>>> import numpy as np
>>> np.set_printoptions(suppress=True, linewidth=140)
>>> W0 = np.loadtxt("w.csv", delimiter=",")
>>> print(W0)
[[ 89.  29.  -3. -49.  62. -88. -49. -24. -77. -25.  28. -13. -92.  84.]
 [ 29.  10.  -9. -21.  25. -26. -21.  -2. -21. -12.  14. -11. -31.  28.]
 [ -3.  -9. 117.  75. -72. -36.  75. -84. -57.  57. -72.  99.  18. -12.]
 [-49. -21.  75.  73. -78.  24.  73. -40.   5.  49. -60.  69.  60. -52.]
 [ 62.  25. -72. -78.  85. -38. -78.  34. -18. -51.  62. -68. -73.  64.]
 [-88. -26. -36.  24. -38. 100.  24.  52.  96.   6.  -4. -20.  86. -80.]
 [-49. -21.  75.  73. -78.  24.  73. -40.   5.  49. -60.  69.  60. -52.]
 [-24.  -2. -84. -40.  34.  52. -40.  68.  64. -34.  44. -68.  14. -16.]
 [-77. -21. -57.   5. -18.  96.   5.  64.  97.  -7.  12. -39.  72. -68.]
 [-25. -12.  57.  49. -51.   6.  49. -34.  -7.  34. -42.  51.  33. -28.]
 [ 28.  14. -72. -60.  62.  -4. -60.  44.  12. -42.  52. -64. -38.  32.]
 [-13. -11.  99.  69. -68. -20.  69. -68. -39.  51. -64.  85.  26. -20.]
 [-92. -31.  18.  60. -73.  86.  60.  14.  72.  33. -38.  26.  97. -88.]
 [ 84.  28. -12. -52.  64. -80. -52. -16. -68. -28.  32. -20. -88.  80.]]
>>> vals, evecs = np.linalg.eigh(W0)
>>> print(np.round(np.abs(evecs[:, -1]), 2))
[0.29 0.11 0.28 0.33 0.37 0.2  0.33 0.12 0.11 0.21 0.26 0.27 0.34 0.3 ]
>>> print(np.abs(evecs[:, -1]).round(6).argmax())
4
>>> print(round(vals.sum(), 2), np.trace(W0))
1060.0 1060.0
>>> print(np.abs(np.diag(np.linalg.qr(W0)[1])) > 1e-9)
[ True  True False False False False False False False False False False False False]
>>> print(np.linalg.lstsq(W0[:-1].T, W0[-1])[2])
2
>>> print(np.linalg.cond(W0) > 100)
True
>>> print(round(np.linalg.norm(W0, 2) / np.linalg.norm(W0), 2))
0.81
>>> print([round(float(x), 2) for x in np.linalg.svd(W0, compute_uv=False)[:3]])
[618.77, 441.23, 0.0]
>>> print(np.argsort(-np.linalg.norm(W0, axis=0).round(6), kind="stable")[:3])
[ 2 12  4]
>>> t3 = W0.reshape(14, 2, -1)
>>> print(t3[:, 0])
[[ 89.  29.  -3. -49.  62. -88. -49.]
 [ 29.  10.  -9. -21.  25. -26. -21.]
 [ -3.  -9. 117.  75. -72. -36.  75.]
 [-49. -21.  75.  73. -78.  24.  73.]
 [ 62.  25. -72. -78.  85. -38. -78.]
 [-88. -26. -36.  24. -38. 100.  24.]
 [-49. -21.  75.  73. -78.  24.  73.]
 [-24.  -2. -84. -40.  34.  52. -40.]
 [-77. -21. -57.   5. -18.  96.   5.]
 [-25. -12.  57.  49. -51.   6.  49.]
 [ 28.  14. -72. -60.  62.  -4. -60.]
 [-13. -11.  99.  69. -68. -20.  69.]
 [-92. -31.  18.  60. -73.  86.  60.]
 [ 84.  28. -12. -52.  64. -80. -52.]]
>>> print(np.einsum("ihd,jhd->hij", t3, t3).shape)
(2, 14, 14)
>>> print(t3.shape)
(14, 2, 7)
>>> K = np.loadtxt("out8.csv", delimiter=",")
>>> print(K)
[[-1.  2.  0.  1.  0.]
 [ 2.  1.  1.  0. -2.]
 [-1. -2.  2. -2. -1.]
 [-2.  2.  1.  1. -2.]
 [-1.  0.  2.  1.  0.]]
>>> Q, R = np.linalg.qr(K)
>>> print(np.round(np.abs(np.diag(R)), 2))
[3.32 3.55 2.88 1.4  1.09]
>>> print(np.round(Q @ R, 2) + 0)
[[-1.  2.  0.  1.  0.]
 [ 2.  1.  1.  0. -2.]
 [-1. -2.  2. -2. -1.]
 [-2.  2.  1.  1. -2.]
 [-1.  0.  2.  1.  0.]]
>>> print(Q.shape, R.shape)
(5, 5) (5, 5)
>>> print(round(abs(R[0, 0]), 2), round(np.linalg.norm(K[:, 0]), 2))
3.32 3.32
>>> F = np.loadtxt("data.csv", delimiter=",")
>>> print(F)
[[ 2.7 -1.3 -0.6  0.1  0.6  2.5 -1.4  1.5  0.6  1.  -1.2  1.   2.7]
 [-3.3  0.6  0.2 -0.4  0.9 -0.8  2.3  0.4 -0.4  1.4  1.8  0.7 -0.1]
 [-2.7  1.4 -1.5 -1.1 -1.4 -0.8 -0.1 -0.6 -0.1 -1.3  0.5  0.3 -2.3]
 [ 3.3 -1.3 -0.2  0.3 -0.4 -0.9  0.1  1.5 -1.   1.5  0.3  0.9 -1. ]
 [ 3.9  1.5  0.4  0.3 -1.6  0.   2.5  0.5  1.5 -0.1  0.3  1.  -0.9]
 [ 0.   0.   0.5 -0.2 -0.2 -1.1  0.9 -1.1  0.6  0.1 -1.7 -0.1 -0.8]
 [-0.9 -1.8 -0.2  1.9  0.3  0.3  0.2  0.7 -0.3 -0.3 -1.6 -0.2 -1.1]
 [-0.6  0.  -0.4 -0.8  1.6 -1.2 -0.5 -1.  -2.   0.1  0.  -1.1  0.3]
 [-1.5  0.   0.5 -2.1  0.7 -0.5  1.6  0.4 -0.8  0.1  0.6  0.1  0.4]]
>>> M2 = F / np.linalg.norm(F, axis=1, keepdims=True)
>>> gram = M2 @ M2.T
>>> print(np.argwhere(np.triu(np.abs(gram) > 0.95, 1)))
[]
>>> print(np.round(np.degrees(np.arccos(np.clip(gram[8, 5], -1, 1))), 2))
88.4
>>> gram = F.T @ F
>>> print((F @ F.T).shape)
(9, 9)
>>> print(np.round(np.linalg.svd(F, compute_uv=False) ** 2, 2))
[71.79 35.3  21.69 15.22 12.44  9.21  4.51  2.06  1.41]
>>> def softmax(z):
...     e = np.exp(z - z.max(axis=-1, keepdims=True))
...     return e / e.sum(axis=-1, keepdims=True)
... 
>>> print(np.round(softmax(F[8]), 2))
[0.01 0.06 0.09 0.01 0.11 0.03 0.27 0.08 0.02 0.06 0.1  0.06 0.08]
>>> print(np.round(softmax(F).sum(axis=1), 2))
[1. 1. 1. 1. 1. 1. 1. 1. 1.]
>>> print(np.round(softmax(F[8] + 4), 2))
[0.01 0.06 0.09 0.01 0.11 0.03 0.27 0.08 0.02 0.06 0.1  0.06 0.08]
>>> S = F @ F.T / np.sqrt(13)
>>> print(np.round(softmax(S), 2) + 0)
[[1.   0.   0.   0.   0.   0.   0.   0.   0.  ]
 [0.   0.95 0.01 0.   0.   0.   0.   0.   0.04]
 [0.   0.02 0.97 0.   0.   0.   0.   0.   0.  ]
 [0.03 0.   0.   0.87 0.09 0.   0.   0.   0.  ]
 [0.   0.   0.   0.01 0.99 0.   0.   0.   0.  ]
 [0.01 0.05 0.1  0.04 0.14 0.45 0.1  0.06 0.06]
 [0.03 0.02 0.02 0.03 0.01 0.05 0.82 0.02 0.01]
 [0.01 0.07 0.04 0.01 0.   0.03 0.02 0.72 0.1 ]
 [0.   0.48 0.05 0.01 0.   0.02 0.01 0.05 0.38]]
>>> X = np.load("run5.npy")
>>> print(X)
[[-2  1 -2  1]
 [ 2 -1  2 -1]
 [-2  1 -2  1]
 [ 2 -1  2 -1]]
>>> # rank 1
>>> print(np.round(np.linalg.svd(F, compute_uv=False), 2))
[8.47 5.94 4.66 3.9  3.53 3.03 2.12 1.44 1.19]
>>> print(np.count_nonzero(F))
111
>>> print(np.linalg.matrix_rank(F))
9
>>> print(np.round(F.sum(axis=0), 2))
[ 0.9 -0.9 -1.3 -2.   0.5 -2.5  5.6  2.3 -1.9  2.5 -1.   2.6 -2.8]
>>> print(np.unravel_index(np.abs(F).argmax(), F.shape))
(np.int64(4), np.int64(0))
>>> print(np.round(F.mean(axis=0), 2))
[ 0.1  -0.1  -0.14 -0.22  0.06 -0.28  0.62  0.26 -0.21  0.28 -0.11  0.29 -0.31]
>>> print(np.round(F.sum(axis=1), 2))
[ 8.2  3.3 -9.7  3.1  9.3 -3.1 -3.  -5.6 -0.5]
>>> print(np.round(softmax(10 * X[2]), 2) + 0)
[0.  0.5 0.  0.5]
>>> S = X @ X.T / np.sqrt(4)
>>> print(np.round(softmax(S + np.triu(np.full(S.shape, -np.inf), 1)), 2) + 0)
[[1.  0.  0.  0. ]
 [0.  1.  0.  0. ]
 [0.5 0.  0.5 0. ]
 [0.  0.5 0.  0.5]]
>>> print(np.round(softmax(S)[2] @ X, 2))
[-2.  1. -2.  1.]
>>> print(np.argsort(-np.linalg.norm(X, axis=0).round(6), kind="stable")[:3])
[0 2 1]
>>> print(round(np.linalg.norm(X, 2) / np.linalg.norm(X), 2))
1.0
>>> M2 = X[0, 0] * X[1:] - np.outer(X[1:, 0], X[0])
>>> print(M2)
[[0 0 0 0]
 [0 0 0 0]
 [0 0 0 0]]
>>> print(np.flatnonzero(~M2.round(6).any(axis=1)))
[0 1 2]
>>> m1 = np.load("mat.npy")
>>> print(m1)
[[8 2 6 6 2 4 6 0]
 [2 2 2 4 1 1 4 0]
 [6 2 5 5 2 2 5 0]
 [6 4 5 9 2 4 9 0]
 [2 1 2 2 1 0 2 0]
 [4 1 2 4 0 5 4 0]
 [6 4 5 9 2 4 9 0]
 [0 0 0 0 0 0 0 0]]
>>> left, sv, vt = np.linalg.svd(m1)
>>> print(sv.round(2) + 0)
[30.73  4.49  3.77  0.    0.    0.    0.    0.  ]
>>> M2 = left[:, :3] @ np.diag(sv[:3]) @ vt[:3]
>>> print(round(float(np.linalg.norm(m1 - M2, 2)), 2), np.round(sv[3], 2))
0.0 0.0
>>> print(round(np.linalg.norm(m1 - M2) / np.linalg.norm(m1), 2))
0.0
>>> print(M2.round(2) + 0)
[[8. 2. 6. 6. 2. 4. 6. 0.]
 [2. 2. 2. 4. 1. 1. 4. 0.]
 [6. 2. 5. 5. 2. 2. 5. 0.]
 [6. 4. 5. 9. 2. 4. 9. 0.]
 [2. 1. 2. 2. 1. 0. 2. 0.]
 [4. 1. 2. 4. 0. 5. 4. 0.]
 [6. 4. 5. 9. 2. 4. 9. 0.]
 [0. 0. 0. 0. 0. 0. 0. 0.]]
>>> print(np.linalg.matrix_rank(m1, rtol=0.05))
3
>>> print(np.abs(np.diag(np.linalg.qr(m1)[1])) > 1e-9)
[ True  True  True False False False False False]
>>> print(np.linalg.lstsq(m1[:-1].T, m1[-1])[2])
3
>>> print(np.round(np.sort(np.abs(np.linalg.eigvals(m1))), 2) + 0)
[ 0.    0.    0.    0.    0.    3.77  4.49 30.73]
>>> print(np.allclose(m1 @ m1.T, m1.T @ m1))
True
>>> print(np.linalg.matrix_power(m1, 2))
[[196  86 154 214  56 114 214   0]
 [ 86  46  70 108  27  51 108   0]
 [154  70 123 171  46  86 171   0]
 [214 108 171 259  64 130 259   0]
 [ 56  27  46  64  18  29  64   0]
 [114  51  86 130  29  78 130   0]
 [214 108 171 259  64 130 259   0]
 [  0   0   0   0   0   0   0   0]]
>>> print(np.round(np.abs(np.linalg.eigvals(m1)).max(), 2))
30.73
>>> print(round(np.linalg.norm(m1, 2) / np.linalg.norm(m1), 2))
0.98
>>> print(np.argsort(-np.linalg.norm(m1, axis=0).round(6), kind="stable")[:3])
[3 6 0]
>>> print([round(float(x), 2) for x in np.linalg.svd(m1, compute_uv=False)[:3]])
[30.73, 4.49, 3.77]
>>> print(np.linalg.cond(m1) > 100)
True
>>> A = np.loadtxt("case15.csv", delimiter=",")
>>> print(A)
[[ -1.  -2.  -3.   0.  -2.   3.  -3.   3.]
 [  2.  -2.  -2.   2.   1.   6.  -6.   0.]
 [  0.   1.  -4.   3.  -1.   5.  -9.  -3.]
 [  0.   3.  -5.   0.  -4.   8.  -9.  -5.]
 [  3.   6.  -8.   1.  -6.   6.  -7.  -5.]
 [  6.   5.  -8.  -1.  -4.   8.  -7.  -2.]
 [  9.   7.  -8.   2.  -4.   7.  -8.  -4.]
 [ 11.   8.  -8.   3.  -2.   5. -10.  -1.]
 [ 10.   9.  -8.   3.  -5.   8. -12.   1.]
 [ 11.   8.  -5.   0.  -3.   9. -11.   2.]
 [ 11.  10.  -4.   2.  -6.  10.  -9.   5.]
 [ 10.   8.  -6.   1.  -3.  12.  -6.   5.]
 [  9.   8.  -8.  -1.   0.  13.  -4.   2.]
 [  7.  10. -10.  -1.   1.  10.  -3.   2.]
 [  8.   9. -12.   1.   3.  10.   0.   5.]
 [  8.   7. -13.   4.   1.   9.  -1.   2.]
 [ 11.   5. -15.   5.   4.   8.  -1.   2.]
 [ 13.   6. -18.   3.   1.   9.   2.   0.]
 [ 13.   8. -21.   2.   3.   6.   2.  -2.]
 [ 14.  11. -20.   4.   2.   6.   1.  -2.]
 [ 16.  13. -19.   7.   5.   4.  -2.   0.]
 [ 18.  10. -22.  10.   5.   5.  -2.   3.]
 [ 17.   7. -21.   9.   6.   2.  -3.   6.]
 [ 17.   5. -19.   9.   4.   5.   0.   4.]
 [ 18.   3. -16.   9.   1.   2.  -2.   2.]
 [ 21.   5. -17.   7.   0.   0.  -2.   3.]
 [ 19.   7. -20.   7.  -2.   1.  -3.   4.]
 [ 18.   6. -22.   7.  -4.   3.  -6.   4.]
 [ 15.   8. -23.   9.  -5.   0.  -6.   5.]
 [ 16.  11. -20.  12.  -7.   0.  -3.   7.]
 [ 19.  14. -23.  12.  -7.   3.  -6.  10.]
 [ 22.  14. -21.  14.  -8.   5.  -7.   9.]
 [ 25.  12. -21.  11.  -5.   8.  -9.  11.]
 [ 25.  14. -18.  10.  -8.   5.  -8.  13.]
 [ 28.  16. -20.  10.  -6.   3.  -8.  15.]
 [ 31.  18. -20.   7.  -6.   6.  -6.  12.]
 [ 34.  17. -23.   8.  -8.   4.  -9.  14.]
 [ 37.  17. -25.   5.  -8.   5.  -9.  15.]
 [ 37.  18. -22.   2. -10.   5.  -7.  14.]]
>>> M2 = np.c_[A[:, :2] @ np.array([[-2, 0], [2, 1]]), np.array([2, -1, 5, -5, 2, 1, -5, 5, 4, -3, 3, 2, -2, 3, 2, -1, -5, 3, 1, 3, 5, 3, -1, 4, -3, 3, -4, -4, 4, -5, -5, 2, 1, 3, -5, -5, 4, -5, 5])]
>>> print(M2)
[[ -2.  -2.   2.]
 [ -8.  -2.  -1.]
 [  2.   1.   5.]
 [  6.   3.  -5.]
 [  6.   6.   2.]
 [ -2.   5.   1.]
 [ -4.   7.  -5.]
 [ -6.   8.   5.]
 [ -2.   9.   4.]
 [ -6.   8.  -3.]
 [ -2.  10.   3.]
 [ -4.   8.   2.]
 [ -2.   8.  -2.]
 [  6.  10.   3.]
 [  2.   9.   2.]
 [ -2.   7.  -1.]
 [-12.   5.  -5.]
 [-14.   6.   3.]
 [-10.   8.   1.]
 [ -6.  11.   3.]
 [ -6.  13.   5.]
 [-16.  10.   3.]
 [-20.   7.  -1.]
 [-24.   5.   4.]
 [-30.   3.  -3.]
 [-32.   5.   3.]
 [-24.   7.  -4.]
 [-24.   6.  -4.]
 [-14.   8.   4.]
 [-10.  11.  -5.]
 [-10.  14.  -5.]
 [-16.  14.   2.]
 [-26.  12.   1.]
 [-22.  14.   3.]
 [-24.  16.  -5.]
 [-26.  18.  -5.]
 [-34.  17.   4.]
 [-40.  17.  -5.]
 [-38.  18.   5.]]
>>> print(np.round(np.linalg.norm(np.linalg.qr(A)[0].T @ M2, axis=0) ** 2 / ((M2 ** 2).sum(axis=0) + 1e-12), 2))
[1.   1.   0.06]
>>> print(np.round(np.linalg.norm(M2 - A @ np.linalg.lstsq(A, M2)[0], axis=0), 2) + 0)
[ 0.    0.   21.79]
>>> print(np.round(np.linalg.lstsq(A, M2[:, 0])[0], 2) + 0)
[-2.  2.  0.  0.  0.  0.  0.  0.]
>>> print(np.linalg.matrix_rank(M2))
3
>>> cen = A - A.mean(axis=0)
>>> evecs = np.linalg.svd(cen)[2][:1]
>>> M2 = cen - cen @ evecs.T @ evecs
>>> print(np.linalg.norm(M2, axis=1).round(6).argmax())
18
>>> print(np.round(np.diag(evecs.T @ evecs), 2) + 0)
[0.49 0.09 0.21 0.05 0.02 0.01 0.   0.13]
>>> gram = np.cov(A, rowvar=False)
>>> print(np.median(A, axis=0))
[ 14.   8. -18.   4.  -3.   5.  -6.   3.]
>>> print(gram.shape)
(8, 8)
>>> mat = np.load("block5.npy")
>>> print(mat)
[[-1.4 -0.2  0.6  0.6  0.3 -0.5 -1.5 -0.5  0.2  5.4  0.2  0.1 -0.9 -1.   2.9]
 [-0.7  0.  -0.7 -1.1  0.4  0.1  1.1 -2.1  2.  -1.2 -1.8 -0.9  0.7  1.   1.3]
 [-0.2  0.3  0.3  0.1 -0.2 -0.4  0.3  0.3 -1.9 -3.9  0.3  0.1 -1.2  1.6  0.8]
 [ 0.6 -0.9  0.6 -0.2 -0.9  0.7 -1.4 -0.2  1.3  0.6  0.5 -0.1 -0.9 -0.2 -0.1]
 [-0.1  0.1 -0.3  0.3  0.4 -1.1  1.9  1.8  1.1  1.8  0.5  1.1  0.4  0.4 -0.1]]
>>> r0, v = mat[0], mat[3]
>>> print(round(float(r0 @ v), 2))
5.47
>>> pr = (r0 @ v) / (r0 @ r0) * r0
>>> print(np.round(v - pr, 2))
[ 0.77 -0.88  0.53 -0.27 -0.94  0.76 -1.22 -0.14  1.28 -0.06  0.48 -0.11 -0.79 -0.08 -0.45]
>>> M2 = mat / np.sqrt((mat ** 2).mean(axis=1, keepdims=True))
>>> print(np.round(np.linalg.norm(M2, axis=1), 2))
[3.87 3.87 3.87 3.87 3.87]
>>> r0 = np.array([2, 2, 0])
>>> print(np.round(np.cross(mat[2, :3], mat[0, :3]), 2))
[ 0.24 -0.3   0.46]
>>> print(np.round(np.polyval(r0, mat[2]), 2))
[-0.32  0.78  0.78  0.22 -0.32 -0.48  0.78  0.78  3.42 22.62  0.78  0.22  0.48  8.32  2.88]
>>> ang = np.radians(30)
>>> R = np.eye(8)
>>> R[6, 6] = R[7, 7] = np.cos(ang)
>>> R[6, 7], R[7, 6] = -np.sin(ang), np.sin(ang)
>>> print(R.round(2))
[[ 1.    0.    0.    0.    0.    0.    0.    0.  ]
 [ 0.    1.    0.    0.    0.    0.    0.    0.  ]
 [ 0.    0.    1.    0.    0.    0.    0.    0.  ]
 [ 0.    0.    0.    1.    0.    0.    0.    0.  ]
 [ 0.    0.    0.    0.    1.    0.    0.    0.  ]
 [ 0.    0.    0.    0.    0.    1.    0.    0.  ]
 [ 0.    0.    0.    0.    0.    0.    0.87 -0.5 ]
 [ 0.    0.    0.    0.    0.    0.    0.5   0.87]]
>>> M2 = A @ R.T
>>> print(np.round(np.abs(M2 - A).max(axis=0), 2))
[0.   0.   0.   0.   0.   0.   6.43 6.51]
>>> print(np.allclose(A @ A.T, M2 @ M2.T))
True
>>> gram = mat.T @ mat
>>> print(round(np.trace(gram), 2), (mat ** 2).sum())
112.55 112.55
>>> print(np.linalg.matrix_rank(gram))
5
>>> print(np.round(np.linalg.svd(mat, compute_uv=False) ** 2, 2))
[60.3  20.39 16.1  11.54  4.21]
>>> print((mat @ mat.T).shape)
(5, 5)
